% ipython --no-banner

In [1]: import numpy as np

In [2]: from numpy import linalg as LA

In [3]: np.set_printoptions(precision=1, suppress=True, linewidth=200, sign=" ")

In [4]: m1 = np.load("a.npy")

In [5]: m1
Out[5]: 
array([[ 0,  2,  3,  1],
       [ 1,  0,  2,  3],
       [ 3,  1,  0,  2],
       [ 2,  3,  1,  0]])

In [6]: r0 = np.array([-3, 2])

In [7]: np.array([np.convolve(row, r0, "same") for row in m1])
Out[7]: 
array([[ 0, -6, -5,  3],
       [-3,  2, -6, -5],
       [-9,  3,  2, -6],
       [-6, -5,  3,  2]])

In [8]: np.correlate(m1[1], m1[2], "full")
Out[8]: array([ 2,  0,  5,  9,  2,  9,  9])

In [9]: theta = np.radians(45)

In [10]: Rm = np.eye(4)

In [11]: Rm[2, 2] = Rm[3, 3] = np.cos(theta)

In [12]: Rm[2, 3], Rm[3, 2] = -np.sin(theta), np.sin(theta)

In [13]: Rm
Out[13]: 
array([[ 1. ,  0. ,  0. ,  0. ],
       [ 0. ,  1. ,  0. ,  0. ],
       [ 0. ,  0. ,  0.7, -0.7],
       [ 0. ,  0. ,  0.7,  0.7]])

In [14]: out = m1 @ Rm.T

In [15]: out
Out[15]: 
array([[ 0. ,  2. ,  1.4,  2.8],
       [ 1. ,  0. , -0.7,  3.5],
       [ 3. ,  1. , -1.4,  1.4],
       [ 2. ,  3. ,  0.7,  0.7]])

In [16]: np.round(LA.det(Rm), 1), round(np.trace(Rm), 1)
Out[16]: (np.float64(1.0), np.float64(3.4))

In [17]: LA.lstsq(m1[:-1].T, m1[-1])[2]
Out[17]: np.int32(3)

In [18]: np.abs(np.diag(LA.qr(m1)[1])) > 1e-9
Out[18]: array([ True,  True,  True, False])

In [19]: round(float(np.trace(LA.pinv(m1) @ m1)), 1)
Out[19]: 3.0

In [20]: r0, v = m1[3], m1[0]

In [21]: r0 @ r0
Out[21]: np.int64(14)

In [22]: p = (r0 @ v) / (r0 @ r0) * r0

In [23]: np.outer(r0, v)
Out[23]: 
array([[ 0,  4,  6,  2],
       [ 0,  6,  9,  3],
       [ 0,  2,  3,  1],
       [ 0,  0,  0,  0]])

In [24]: v - p
Out[24]: array([-1.3,  0.1,  2.4,  1. ])

In [25]: LA.matrix_rank(np.outer(r0, v))
Out[25]: np.int64(1)

In [26]: round(LA.norm(r0 + v) ** 2 + LA.norm(r0 - v) ** 2, 1)
Out[26]: np.float64(56.0)

In [27]: p
Out[27]: array([ 1.3,  1.9,  0.6,  0. ])

In [28]: hat = np.triu(np.array([[0, 0, 3, -3], [-2, 3, 0, 0], [-3, -2, 0, 0], [-1, 0, 0, 0]]), 1) + np.eye(4)

In [29]: out = hat @ m1 @ LA.inv(hat)

In [30]: out
Out[30]: 
array([[ 3., -4., -9., 16.],
       [ 1.,  0., -1.,  6.],
       [ 3.,  1., -9., 11.],
       [ 2.,  3., -5.,  6.]])

In [31]: hat @ m1 - m1 @ hat
Out[31]: 
array([[ 3., -6., -3.,  6.],
       [ 0.,  0., -3.,  3.],
       [ 0.,  0., -9.,  9.],
       [ 0.,  0., -6.,  6.]])

In [32]: LA.matrix_rank(out)
Out[32]: np.int64(3)

In [33]: round(float(LA.det(out)), 1)
Out[33]: 0.0

In [34]: np.trace(out), np.trace(m1)
Out[34]: (np.float64(0.0), np.int64(0))

In [35]: rng = np.random.default_rng(32140)

In [36]: idx = rng.integers(0, 3, 4)

In [37]: W0 = np.array([[-5, 0, 1, -4], [-1, -5, -5, 5], [0, -3, -1, 1], [5, -5, 5, 3]]) * (idx[:, None] == idx)

In [38]: W0
Out[38]: 
array([[-5,  0,  0,  0],
       [ 0, -5, -5,  0],
       [ 0, -3, -1,  0],
       [ 0,  0,  0,  3]])

In [39]: w, evecs = LA.eig(W0)

In [40]: w
Out[40]: array([ 1.4, -7.4, -5. ,  3. ])

In [41]: round(np.prod(w), 1)
Out[41]: np.float64(150.0)

In [42]: np.sort(LA.eigvals(LA.inv(W0)))
Out[42]: array([-0.2, -0.1,  0.3,  0.7])

In [43]: (LA.matrix_power((W0 != 0) + (W0.T != 0) + np.eye(4), 4) > 0).astype(int)
Out[43]: 
array([[ 1,  0,  0,  0],
       [ 0,  1,  1,  0],
       [ 0,  1,  1,  0],
       [ 0,  0,  0,  1]])

In [44]: W0 @ W0
Out[44]: 
array([[ 25,   0,   0,   0],
       [  0,  40,  30,   0],
       [  0,  18,  16,   0],
       [  0,   0,   0,   9]])

In [45]: np.flatnonzero(LA.matrix_power((W0 != 0) + (W0.T != 0) + np.eye(4), 4)[0])
Out[45]: array([ 0])
